$ python3 -q
>>> import numpy as np
>>> import numpy.linalg as la
>>> np.set_printoptions(precision=2, suppress=True, linewidth=100)
>>> arr = np.load("arr.npy")
>>> arr
array([[-0.64, -0.07,  0.34, -0.29,  0.25, -0.15, -0.06, -0.54],
       [-0.21, -0.77, -0.38, -0.23, -0.25,  0.18,  0.25,  0.05],
       [-0.27, -0.12, -0.26,  0.54, -0.33, -0.32, -0.58, -0.13],
       [ 0.05,  0.23,  0.09, -0.41, -0.71, -0.49,  0.18, -0.02],
       [ 0.59, -0.21,  0.07,  0.06, -0.12,  0.12, -0.03, -0.76],
       [ 0.27, -0.47,  0.52, -0.22,  0.07, -0.22, -0.47,  0.34],
       [ 0.  ,  0.25, -0.32, -0.54, -0.09,  0.43, -0.59, -0.03],
       [-0.21,  0.03,  0.53,  0.24, -0.49,  0.6 ,  0.01,  0.07]])
>>> def softmax(z):
...     e = np.exp(z - z.max(axis=-1, keepdims=True))
...     return e / e.sum(axis=-1, keepdims=True)
... 
>>> softmax(arr[2])
array([0.11, 0.13, 0.11, 0.24, 0.1 , 0.1 , 0.08, 0.13])
>>> softmax(arr[2] + 4)
array([0.11, 0.13, 0.11, 0.24, 0.1 , 0.1 , 0.08, 0.13])
>>> att = arr @ arr.T / np.sqrt(8)
>>> np.round(softmax(att)[2] @ arr, 2) + 0
array([-0.06, -0.14,  0.06, -0.07, -0.21,  0.  , -0.18, -0.13])
>>> softmax(att)
array([[0.17, 0.12, 0.12, 0.12, 0.12, 0.12, 0.12, 0.12],
       [0.12, 0.17, 0.12, 0.12, 0.12, 0.12, 0.12, 0.12],
       [0.12, 0.12, 0.17, 0.12, 0.12, 0.12, 0.12, 0.12],
       [0.12, 0.12, 0.12, 0.17, 0.12, 0.12, 0.12, 0.12],
       [0.12, 0.12, 0.12, 0.12, 0.17, 0.12, 0.12, 0.12],
       [0.12, 0.12, 0.12, 0.12, 0.12, 0.17, 0.12, 0.12],
       [0.12, 0.12, 0.12, 0.12, 0.12, 0.12, 0.17, 0.12],
       [0.12, 0.12, 0.12, 0.12, 0.12, 0.12, 0.12, 0.17]])
